In [1]: import numpy as np

In [2]: from numpy import linalg as LA

In [3]: np.set_printoptions(precision=3, suppress=True, linewidth=160, legacy="1.25")

In [4]: def rnd(a):
   ...:     return np.round(a, 3) + 0
   ...: 

In [5]: M = np.load("out2.npy")

In [6]: M
Out[6]: 
array([[-1.56 , -2.489,  3.756],
       [ 1.027,  2.932,  1.124],
       [-0.169, -0.126, -1.529],
       [ 1.691, -4.753, -1.743],
       [ 0.657, -1.369, -4.411],
       [-5.934, -3.038, -0.021],
       [-2.459, -0.156,  4.306],
       [ 2.492, -2.226,  2.568],
       [ 3.98 , -3.688, -2.245],
       [ 0.847, -3.961, -1.697],
       [ 1.965, -0.157, -2.961],
       [ 2.464,  4.652,  4.864],
       [-1.337,  6.126, -2.855],
       [ 1.681, -1.987,  2.502],
       [-0.209,  1.502,  0.203],
       [-4.051, -1.327, -3.082],
       [-0.047,  6.167,  0.116]])

In [7]: Xs = (M - M.mean(axis=0)) / M.std(axis=0)

In [8]: Xs.std(axis=0)
Out[8]: array([1., 1., 1.])

In [9]: c = LA.lstsq(np.delete(Xs, 2, axis=1), Xs[:, 2])[0]

In [10]: rnd(1 - np.var(Xs[:, 2] - np.delete(Xs, 2, axis=1) @ c))
Out[10]: 0.022

In [11]: other = np.c_[M[:, :2] @ np.array([[-2, 3], [3, -3]]), np.array([4, 5, 0, 3, 4, 4, 2, 3, 0, 5, 5, 4, 3, 2, 0, 1, 2])]

In [12]: rnd(other)
Out[12]: 
array([[ -4.347,   2.787,   4.   ],
       [  6.742,  -5.715,   5.   ],
       [ -0.04 ,  -0.129,   0.   ],
       [-17.641,  19.332,   3.   ],
       [ -5.421,   6.078,   4.   ],
       [  2.754,  -8.688,   4.   ],
       [  4.45 ,  -6.909,   2.   ],
       [-11.662,  14.154,   3.   ],
       [-19.024,  23.004,   0.   ],
       [-13.577,  14.424,   5.   ],
       [ -4.401,   6.366,   5.   ],
       [  9.028,  -6.564,   4.   ],
       [ 21.052, -22.389,   3.   ],
       [ -9.323,  11.004,   2.   ],
       [  4.924,  -5.133,   0.   ],
       [  4.121,  -8.172,   1.   ],
       [ 18.595, -18.642,   2.   ]])

In [13]: LA.matrix_rank(np.c_[M, other])
Out[13]: 4

In [14]: LA.matrix_rank(other)
Out[14]: 3

In [15]: rnd(LA.lstsq(M, other[:, 0])[0])
Out[15]: array([-2.,  3.,  0.])

In [16]: Xs = M - M.mean(axis=0)

In [17]: vecs = LA.svd(Xs)[2][:1]

In [18]: other = Xs - Xs @ vecs.T @ vecs

In [19]: rnd(np.cov(Xs @ vecs.T, rowvar=False))
Out[19]: 12.184

In [20]: rnd(LA.norm(other) / LA.norm(Xs))
Out[20]: 0.731

In [21]: E = np.load("dump.npy")

In [22]: rnd(E)
Out[22]: 
array([[-0.351, -0.27 , -0.27 , -0.27 , -0.811],
       [-0.27 ,  0.946, -0.054, -0.054, -0.162],
       [-0.27 , -0.054,  0.946, -0.054, -0.162],
       [-0.27 , -0.054, -0.054,  0.946, -0.162],
       [-0.811, -0.162, -0.162, -0.162,  0.514]])

In [23]: w, vecs = LA.eig(E)

In [24]: rnd(E @ vecs[:, 0] - w[0] * vecs[:, 0])
Out[24]: array([0., 0., 0., 0., 0.])

In [25]: rnd(np.sort(LA.eigvals(E.T)))
Out[25]: array([-1.,  1.,  1.,  1.,  1.])

In [26]: rnd(np.prod(w))
Out[26]: -1.0

In [27]: F = np.load("a.npy")

In [28]: F
Out[28]: 
array([[0, 1, 1, 0, 0],
       [0, 0, 7, 0, 0],
       [0, 0, 0, 0, 0],
       [7, 8, 4, 9, 6]])

In [29]: np.unique(F.round(6), axis=0).shape
Out[29]: (4, 5)

In [30]: rnd(np.trace(LA.pinv(F) @ F))
Out[30]: 3.0

In [31]: np.allclose(F[:-1].T @ LA.lstsq(F[:-1].T, F[-1])[0], F[-1])
Out[31]: False

In [32]: np.abs(np.diag(LA.qr(F)[1])) > 1e-9
Out[32]: array([ True,  True,  True, False])

In [33]: [round(float(x), 3) for x in LA.svd(F, compute_uv=False)[:3]]
Out[33]: [15.829, 6.762, 0.843]

In [34]: LA.cond(F) > 100
Out[34]: True

In [35]: A = np.array([[3, 6, -3, 6, 0], [3, 6, -3, 6, 0], [3, 6, -3, 6, 0]])

In [36]: dist = LA.norm(M[:, None] - M[None], axis=-1)

In [37]: dist.mean(axis=1).argmax()
Out[37]: 11

In [38]: dist[0].round(6).argsort(kind="stable")[:4]
Out[38]: array([ 0,  6, 13,  7])

In [39]: LA.matrix_rank(dist ** 2)
Out[39]: 5

In [40]: np.unravel_index(dist.round(6).argmax(), dist.shape)
Out[40]: (5, 11)

In [41]: A.shape
Out[41]: (3, 5)

In [42]: A.sum(axis=1)
Out[42]: array([12, 12, 12])

In [43]: A - A[0]
Out[43]: 
array([[0, 0, 0, 0, 0],
       [0, 0, 0, 0, 0],
       [0, 0, 0, 0, 0]])

In [44]: vec = np.array([2, 3, -3, 0, 0])

In [45]: LA.norm(A @ vec) <= LA.norm(A, 2) * LA.norm(vec) + 1e-9
Out[45]: True

In [46]: np.einsum("ij,j->i", A, vec)
Out[46]: array([33, 33, 33])

In [47]: A @ np.ones(5)
Out[47]: array([12., 12., 12.])

In [48]: (A @ vec).argmax()
Out[48]: 0

In [49]: A * vec
Out[49]: 
array([[ 6, 18,  9,  0,  0],
       [ 6, 18,  9,  0,  0],
       [ 6, 18,  9,  0,  0]])

In [50]: A @ np.eye(5)[4]
Out[50]: array([0., 0., 0.])

In [51]: A @ vec
Out[51]: array([33, 33, 33])
